$ python -q
>>> import numpy as np
>>> np.set_printoptions(precision=2, suppress=True, linewidth=140)
>>> def rnd(a):
...     return np.round(a, 2) + 0
... 
>>> mat = np.array([[4, -1, 5, 3, -1, 2, -1],
...     [0, 5, -1, -2, 0, -1, 1],
...     [-3, -4, -2, 4, 4, -2, 4],
...     [-3, 4, -4, 3, -4, -5, -3],
...     [-2, -3, 2, 4, 2, -1, 0],
...     [-2, -2, -2, 4, -3, 1, 3],
...     [0, 4, 2, 0, -1, 1, 3],
...     [2, -2, 1, -2, -2, 3, 2],
...     [0, 4, 4, 1, 3, 0, -1]])
>>> mat[:, 4] = 2 * mat[:, 3]
>>> print(mat)
[[ 4 -1  5  3  6  2 -1]
 [ 0  5 -1 -2 -4 -1  1]
 [-3 -4 -2  4  8 -2  4]
 [-3  4 -4  3  6 -5 -3]
 [-2 -3  2  4  8 -1  0]
 [-2 -2 -2  4  8  1  3]
 [ 0  4  2  0  0  1  3]
 [ 2 -2  1 -2 -4  3  2]
 [ 0  4  4  1  2  0 -1]]
>>> # null space of dimension 1
>>> left, sig, vt = np.linalg.svd(mat)
>>> evecs = vt[:(sig > 1e-8).sum()]
>>> rng = np.random.default_rng(46288)
>>> x = mat[8] + -3 * mat[7] + rng.integers(2) * np.eye(7)[3]
>>> print(x)
[-6. 10.  1.  7. 14. -9. -7.]
>>> print(rnd(np.linalg.norm(x - evecs.T @ evecs @ x)))
0.0
>>> print(rnd(np.diag(evecs.T @ evecs)))
[1.  1.  1.  0.2 0.8 1.  1. ]
>>> print(np.allclose(evecs.T @ evecs @ x, x))
True
>>> print(rnd(evecs.T @ evecs))
[[1.  0.  0.  0.  0.  0.  0. ]
 [0.  1.  0.  0.  0.  0.  0. ]
 [0.  0.  1.  0.  0.  0.  0. ]
 [0.  0.  0.  0.2 0.4 0.  0. ]
 [0.  0.  0.  0.4 0.8 0.  0. ]
 [0.  0.  0.  0.  0.  1.  0. ]
 [0.  0.  0.  0.  0.  0.  1. ]]
>>> print(np.linalg.matrix_rank(np.vstack([mat, x])))
6
>>> W0 = np.array([[1.56, -0.54, -3.33, 0.58, 2.07, -1.37, 0.49],
...     [0.58, 0.27, -0.33, 0.08, -0.02, -0.45, 0.33],
...     [0.59, 0.37, -0.12, -0.12, 0.98, 0.13, -0.21],
...     [-0.3, -0.6, -0.13, 0.85, 2.69, -0.93, -0.56],
...     [0.71, 0.32, 0.33, 0.06, 0.08, 0.01, -0.23]])
>>> print(W0)
[[ 1.56 -0.54 -3.33  0.58  2.07 -1.37  0.49]
 [ 0.58  0.27 -0.33  0.08 -0.02 -0.45  0.33]
 [ 0.59  0.37 -0.12 -0.12  0.98  0.13 -0.21]
 [-0.3  -0.6  -0.13  0.85  2.69 -0.93 -0.56]
 [ 0.71  0.32  0.33  0.06  0.08  0.01 -0.23]]
>>> blk = np.stack([W0, 2 * W0, W0[::-1]])
>>> print(rnd(np.einsum("bij,cij->bc", blk, blk)))
[[ 33.31  66.61   1.26]
 [ 66.61 133.23   2.53]
 [  1.26   2.53  33.31]]
>>> print((blk @ W0.T).shape)
(3, 5, 5)
>>> print(blk.shape)
(3, 5, 7)
